$ python -q
>>> import numpy as np
>>> np.set_printoptions(precision=3, suppress=True, linewidth=140)
>>> def tidy(a):
...     return np.round(a, 3) + 0
... 
>>> F = np.load("layer15.npy")
>>> print(F)
[[0 1 0 1 0 0 0 0 0 0 0]
 [1 0 0 0 0 0 1 0 0 1 0]
 [0 0 0 0 0 0 0 0 1 1 0]
 [1 0 0 0 1 0 0 1 0 0 0]
 [0 0 0 1 0 0 1 0 1 0 0]
 [0 0 0 0 0 0 1 0 1 0 0]
 [0 1 0 0 1 1 0 0 0 1 0]
 [0 0 0 1 0 0 0 0 0 0 0]
 [0 0 1 0 1 1 0 0 0 0 1]
 [0 1 1 0 0 0 1 0 0 0 0]
 [0 0 0 0 0 0 0 0 1 0 0]]
>>> print(np.linalg.cond(F) > 100)
True
>>> print(np.argsort(-np.linalg.norm(F, axis=0).round(6), kind="stable")[:3])
[6 8 1]
>>> print([round(float(x), 3) for x in np.linalg.svd(F, compute_uv=False)[:3]])
[2.902, 2.464, 1.907]
>>> E = np.load("data.npy")
>>> print(E)
[[0. 1. 1. 1. 1. 1. 1. 1. 1.]
 [1. 0. 1. 1. 1. 1. 1. 1. 1.]
 [1. 1. 0. 1. 1. 1. 1. 1. 1.]
 [1. 1. 1. 0. 1. 1. 1. 1. 1.]
 [1. 1. 1. 1. 0. 1. 1. 1. 1.]
 [1. 1. 1. 1. 1. 0. 1. 1. 1.]
 [1. 1. 1. 1. 1. 1. 0. 1. 1.]
 [1. 1. 1. 1. 1. 1. 1. 0. 1.]
 [1. 1. 1. 1. 1. 1. 1. 1. 0.]]
>>> ev, evecs = np.linalg.eigh(E)
>>> x0 = np.array([5, 5, 4, 2, 1, 5, 1, 3, 2])
>>> print(tidy(x0 @ E @ x0 / (x0 @ x0)), tidy(ev[0]), ev[-1])
6.127 -1.0 8.0
>>> print(tidy(evecs * np.abs(ev) @ evecs.T))
[[1.778 0.778 0.778 0.778 0.778 0.778 0.778 0.778 0.778]
 [0.778 1.778 0.778 0.778 0.778 0.778 0.778 0.778 0.778]
 [0.778 0.778 1.778 0.778 0.778 0.778 0.778 0.778 0.778]
 [0.778 0.778 0.778 1.778 0.778 0.778 0.778 0.778 0.778]
 [0.778 0.778 0.778 0.778 1.778 0.778 0.778 0.778 0.778]
 [0.778 0.778 0.778 0.778 0.778 1.778 0.778 0.778 0.778]
 [0.778 0.778 0.778 0.778 0.778 0.778 1.778 0.778 0.778]
 [0.778 0.778 0.778 0.778 0.778 0.778 0.778 1.778 0.778]
 [0.778 0.778 0.778 0.778 0.778 0.778 0.778 0.778 1.778]]
>>> x0 = np.array([0, 0, -3, -2, -1, -3, -3, -3, 1])
>>> target = E @ x0
>>> coef, lr = np.zeros(9), 1 / np.linalg.norm(E, 2) ** 2
>>> for i in range(6):
...     coef -= lr * E.T @ (E @ coef - target)
...     if i % 2 == 0: print(i, round(np.linalg.norm(E @ coef - target), 3))
... 
0 4.427
2 4.289
4 4.156
>>> print(tidy(coef))
[-1.415 -1.415 -1.686 -1.596 -1.505 -1.686 -1.686 -1.686 -1.325]
>>> print(tidy(np.linalg.cond(E)))
8.0
>>> mat = np.load("m.npy")
>>> print(mat)
[[-3.  1.  0.  0.  0.  0.  0.  0.]
 [ 0. -3.  1.  0.  0.  0.  0.  0.]
 [ 0.  0. -3.  1.  0.  0.  0.  0.]
 [ 0.  0.  0. -3.  1.  0.  0.  0.]
 [ 0.  0.  0.  0. -3.  1.  0.  0.]
 [ 0.  0.  0.  0.  0. -3.  1.  0.]
 [ 0.  0.  0.  0.  0.  0. -3.  1.]
 [ 0.  0.  0.  0.  0.  0.  0. -3.]]
>>> A2 = np.array([[5, 8, 3],
...     [-2, 2, -4],
...     [-3, 0, 1],
...     [-8, 3, 8],
...     [6, -6, 9],
...     [-5, -2, 2],
...     [9, 5, -9],
...     [-4, -2, -4]])
>>> print(np.einsum("ij->j", mat))
[-3. -2. -2. -2. -2. -2. -2. -2.]
>>> print(np.vstack([mat, A2.T]).shape)
(11, 8)
>>> print(np.linalg.matrix_rank(mat @ A2))
3
>>> print(np.einsum("ik,kj->ji", mat, A2))
[[-17.   3.   1.  30. -23.  24. -31.  12.]
 [-22.  -6.   3. -15.  16.  11. -17.   6.]
 [-13.  13.   5. -15. -25. -15.  23.  12.]]
>>> print([int(np.linalg.matrix_rank(np.linalg.matrix_power(mat, p))) for p in range(1, 9)])
[8, 8, 8, 8, 8, 8, 8, 8]
>>> print(np.prod(np.diag(mat)), tidy(np.linalg.det(mat)))
6561.0 6561.0
>>> M = np.loadtxt("a.csv", delimiter=",")
>>> print(M)
[[ 8.012  3.002  5.99   4.98   5.011  1.967]
 [ 7.997  2.977  5.968  4.999  5.015  2.057]
 [ 7.985  2.987  5.989  4.997  4.988  1.991]
 [ 7.983  2.985  5.992  5.004  5.01   2.018]
 [ 7.99   3.02   6.004  5.016  5.019  1.973]
 [ 5.026  1.98   0.025  6.     4.014  3.959]
 [ 4.999  2.022  0.008  6.012  3.993  4.041]
 [ 4.974  2.046  0.023  5.991  4.015  4.002]
 [ 5.015  2.003  0.001  5.97   4.005  3.998]
 [ 5.023  1.994 -0.008  5.985  4.018  4.003]
 [ 0.992  2.016  0.013  6.     4.974  0.993]
 [ 1.004  1.976 -0.01   6.004  4.996  0.991]
 [ 0.977  2.039  0.008  6.016  5.028  0.992]
 [ 0.977  1.997 -0.012  6.038  5.003  1.015]
 [ 0.988  2.009 -0.026  5.993  4.965  0.971]]
>>> C = M[[11, 7]].astype(float)
>>> for _ in range(7):
...     idx = np.linalg.norm(M[:, None] - C, axis=-1).argmin(axis=1)
...     C = np.array([M[idx == j].mean(axis=0) for j in range(2)])
... 
>>> print(idx)
[1 1 1 1 1 1 1 1 1 1 0 0 0 0 0]
>>> print(tidy(C))
[[ 0.988  2.007 -0.005  6.01   4.993  0.992]
 [ 6.5    2.502  2.999  5.495  4.509  3.001]]
>>> print(tidy(C[1] - C[0]))
[ 5.513  0.494  3.005 -0.515 -0.484  2.009]
>>> print(np.bincount(idx))
[ 5 10]
>>> W0 = np.array([[4, 3, 2, 3, 3],
...     [5, 0, 3, 1, 4],
...     [2, 2, 3, 3, 0],
...     [0, 1, 0, 3, 2],
...     [5, 5, 4, 5, 0]])
>>> W0[:, 0] = 5 * W0[:, 1]
>>> print(W0)
[[15  3  2  3  3]
 [ 0  0  3  1  4]
 [10  2  3  3  0]
 [ 5  1  0  3  2]
 [25  5  4  5  0]]
>>> proj = np.triu(np.array([[1, -1, 0, 1, -1],
...     [0, 0, 1, 2, -2],
...     [-1, -1, -2, 0, 2],
...     [2, -2, 2, -2, -1],
...     [-1, -2, 2, 2, 2]]), 1) + np.eye(5)
>>> A2 = proj @ W0 @ np.linalg.inv(proj)
>>> print(proj @ W0 - W0 @ proj)
[[-20.  11. -10. -24.  18.]
 [-30.  -6.  -5.  -1.  -1.]
 [ 50.  20.   6.  -4.  11.]
 [-25.   0.  -5. -12.  10.]
 [  0.  25.  -5. -35.  32.]]
>>> print(np.linalg.matrix_rank(A2))
4
>>> A2 = W0 / np.linalg.norm(W0, axis=1, keepdims=True)
>>> G = A2 @ A2.T
>>> print(tidy(np.degrees(np.arccos(np.clip(G[3, 1], -1, 1)))))
69.791
>>> print(tidy(G))
[[1.    0.257 0.968 0.931 0.982]
 [0.257 1.    0.213 0.345 0.127]
 [0.968 0.213 1.    0.884 0.988]
 [0.931 0.345 0.884 1.    0.883]
 [0.982 0.127 0.988 0.883 1.   ]]
>>> feats = np.loadtxt("w.csv", delimiter=",")
>>> print(feats)
[[-3.  1.  0.]
 [ 0. -3.  1.]
 [ 0.  0. -3.]]
>>> rng = np.random.default_rng(420)
>>> idx = rng.permutation(3)
>>> print(idx)
[1 2 0]
>>> A2 = feats[idx][:, idx]
>>> print(np.trace(A2))
-9.0
>>> print(tidy(np.sort(np.abs(np.linalg.eigvals(A2)))))
[3. 3. 3.]
>>> print(tidy(np.linalg.det(A2)), tidy(np.linalg.det(feats[idx])))
-27.0 -27.0
>>> print(A2)
[[-3.  1.  0.]
 [ 0. -3.  0.]
 [ 1.  0. -3.]]
>>> G = feats.T @ feats
>>> print(G)
[[ 9. -3.  0.]
 [-3. 10. -3.]
 [ 0. -3. 10.]]
>>> print(np.trace(G), (feats ** 2).sum())
29.0 29.0
>>> print(tidy(np.linalg.eigvalsh(G)[::-1]))
[14.026  9.507  5.467]
>>> print(tidy(np.linalg.svd(feats, compute_uv=False) ** 2))
[14.026  9.507  5.467]
>>> print((feats @ feats.T).shape)
(3, 3)
>>> print(np.linalg.matrix_rank(G))
3
>>> print(np.einsum("ij,ji->", feats, feats))
27.0
>>> print(tidy(np.linalg.eigvals(feats).sum().real))
-9.0
>>> print(tidy(np.linalg.det(feats.T)))
-27.0
>>> print(np.kron(np.eye(2, dtype=int), feats))
[[-3.  1.  0. -0.  0.  0.]
 [ 0. -3.  1.  0. -0.  0.]
 [ 0.  0. -3.  0.  0. -0.]
 [-0.  0.  0. -3.  1.  0.]
 [ 0. -0.  0.  0. -3.  1.]
 [ 0.  0. -0.  0.  0. -3.]]
>>> print(np.poly(feats))
[ 1.  9. 27. 27.]
>>> print(tidy(np.linalg.det(feats[::-1])))
27.0
>>> print(tidy(np.linalg.eigvals(feats)))
[-3. -3. -3.]
